>>> import numpy as np
>>> import numpy.linalg as la
>>> np.set_printoptions(precision=2, suppress=True, linewidth=200, legacy="1.25")
>>> rng = np.random.default_rng(341673)
>>> A = (rng.random((5, 5)) < 0.3) + np.eye(5)
>>> A /= A.sum(axis=1, keepdims=True)
>>> print(A)
[[0.67 0.   0.   0.33 0.  ]
 [0.33 0.33 0.   0.   0.33]
 [0.   0.   0.5  0.   0.5 ]
 [0.   0.   0.   1.   0.  ]
 [0.   0.5  0.   0.   0.5 ]]
>>> # rank 4
>>> rk = la.matrix_rank(A)
>>> print(rk)
4
>>> null = la.svd(A)[2][rk:].T
>>> print(np.round(null[:, 0] / null[np.abs(null[:, 0]).round(6).argmax(), 0], 2) + 0)
[ 0.  1.  1.  0. -1.]
>>> print([int(la.matrix_rank(np.delete(A, i, axis=0))) for i in range(5)])
[4, 4, 3, 4, 4]
>>> print(la.matrix_rank(A.T @ A), la.matrix_rank(A @ A.T))
4 4
>>> print(la.cond(A) > 100)
True
>>> print([round(float(x), 2) for x in la.svd(A, compute_uv=False)[:3]])
[1.1, 0.98, 0.67]
>>> print(la.matrix_rank(A, rtol=0.1))
4
>>> ang = np.sort(rng.uniform(-2, 2, 19))
>>> E = np.c_[ang, ang ** 2, ang ** 3] @ np.array([[-1, -2, -2, 2], [0, -1, -1, -1], [2, -2, 2, 1]])
>>> print(E)
[[-12.08  14.16 -13.82 -14.48]
 [ -8.59  10.78  -9.84 -11.6 ]
 [ -0.77   2.72  -0.72  -3.66]
 [ -0.2    1.94  -0.03  -2.7 ]
 [  0.27   0.71   0.5   -0.93]
 [  0.27   0.7    0.5   -0.92]
 [ -0.01  -0.03  -0.03   0.03]
 [ -0.03  -0.06  -0.06   0.06]
 [ -0.06  -0.12  -0.12   0.11]
 [ -0.21  -0.57  -0.51   0.44]
 [ -0.27  -1.05  -0.81   0.69]
 [ -0.27  -1.2   -0.88   0.75]
 [  0.16  -3.09  -1.22   1.42]
 [  1.36  -5.7   -0.84   2.21]
 [  1.53  -6.01  -0.76   2.3 ]
 [  2.41  -7.55  -0.3    2.76]
 [  3.16  -8.79   0.14   3.14]
 [  4.25 -10.49   0.83   3.66]
 [  9.22 -17.63   4.35   5.91]]
>>> # rank 3
>>> rk = la.matrix_rank(E)
>>> print(rk)
3
>>> null = la.svd(E)[2][rk:].T
>>> print([int(la.matrix_rank(E[:i])) for i in range(1, len(E) + 1)])
[1, 2, 3, 3, 3, 3, 3, 3, 3, 3, 3, 3, 3, 3, 3, 3, 3, 3, 3]
>>> print(np.allclose(E @ null, 0))
True
>>> print([int(la.matrix_rank(E[:, :j + 1])) for j in range(4)])
[1, 2, 3, 3]
>>> print(null.shape)
(4, 1)
>>> print(np.round(la.norm(E, 2) / la.norm(E), 2))
0.95
>>> print(la.cond(E) > 100)
True
>>> print(la.matrix_rank(E, rtol=0.1))
3
>>> D = la.norm(E[:, None] - E[None], axis=-1)
>>> print(np.unravel_index(D.round(6).argmax(), D.shape))
(0, 18)
>>> print(D[:5, :5])
[[ 0.    6.91 23.4  24.88 26.87]
 [ 6.91  0.   16.5  18.   20.02]
 [23.4  16.5   0.    1.52  3.75]
 [24.88 18.    1.52  0.    2.27]
 [26.87 20.02  3.75  2.27  0.  ]]
>>> F = np.load("mat.npy")
>>> print(F)
[[-2  0 -2  0  2]
 [ 0  2  0 -1  0]
 [-1  0  0  0  0]
 [ 0  2  0  1  0]
 [ 0  0 -1  0  1]]
>>> print(np.round(la.norm(F[3], 1), 2), np.round(la.norm(F[3], np.inf), 2))
3.0 2.0
>>> print(F[3] @ F[4])
0
>>> print(round(la.norm(F) ** 2 / la.norm(F, 2) ** 2, 2))
1.83
>>> print(la.norm(F, axis=1).argmax())
0
>>> print(la.norm(F, axis=1))
[3.46 2.24 1.   2.24 1.41]
>>> print(np.round(la.norm(F, "nuc"), 2))
9.09
>>> rk = la.matrix_rank(F)
>>> print(rk)
4
>>> null = la.svd(F)[2][rk:].T
>>> print(np.allclose(F @ null, 0))
True
>>> print(la.matrix_rank(F.T @ F), la.matrix_rank(F @ F.T))
4 4
>>> print(null.shape)
(5, 1)
>>> U, sigma, Vh = la.svd(F)
>>> vecs = Vh[:(sigma > 1e-8).sum()]
>>> x = F[3] + 5 * F[1] + rng.integers(2) * np.eye(5)[2]
>>> print(x)
[ 0. 12.  0. -4.  0.]
>>> print(np.diag(vecs.T @ vecs))
[1.  1.  0.5 1.  0.5]
>>> print(np.allclose(vecs.T @ vecs @ x, x))
True
>>> print(la.matrix_rank(np.vstack([F, x])))
4
>>> print(np.round(vecs.T @ vecs, 2) + 0)
[[ 1.   0.   0.   0.   0. ]
 [ 0.   1.   0.   0.   0. ]
 [ 0.   0.   0.5  0.  -0.5]
 [ 0.   0.   0.   1.   0. ]
 [ 0.   0.  -0.5  0.   0.5]]
>>> mat = rng.normal(size=(26, 4)) + 10 * np.array([2, 0, 0, 1])
>>> print(mat)
[[19.62 -1.69  0.94  9.5 ]
 [19.29 -1.33  0.1  10.18]
 [20.51 -1.48  1.53 10.69]
 [19.28  0.72 -1.29 10.43]
 [19.85 -0.35 -2.56  8.12]
 [19.85  0.73  0.64 10.4 ]
 [20.65 -0.05 -0.56 10.  ]
 [21.07  0.02 -0.63  9.84]
 [21.4  -0.15  1.82  9.51]
 [19.24  0.6   0.91 10.06]
 [20.32  0.81 -1.17 10.8 ]
 [19.4   1.17  1.03  7.75]
 [18.63  1.4  -0.77  9.77]
 [20.36 -0.91 -1.06 10.01]
 [20.57  1.68 -1.78  9.12]
 [19.17 -0.31  0.38  9.37]
 [20.18  0.58  0.18 10.69]
 [20.27 -0.51 -0.18 10.61]
 [19.39  1.31  0.79 10.49]
 [19.09  0.09 -1.19  9.69]
 [18.17  1.88  0.9  11.22]
 [18.39 -1.25  1.93 10.6 ]
 [19.11  0.42  0.89 10.14]
 [18.94  1.08 -0.34 10.92]
 [20.69 -0.33  0.76 10.72]
 [18.31  0.13 -1.26 10.54]]
>>> out = np.array([[-2, -2, -3], [1, 1, -1], [1, -3, 2], [3, 2, -3]])
>>> print(la.matrix_rank(np.vstack([mat, out.T])))
4
>>> print(np.einsum("ij->j", mat))
[511.75   4.26   0.02 261.16]
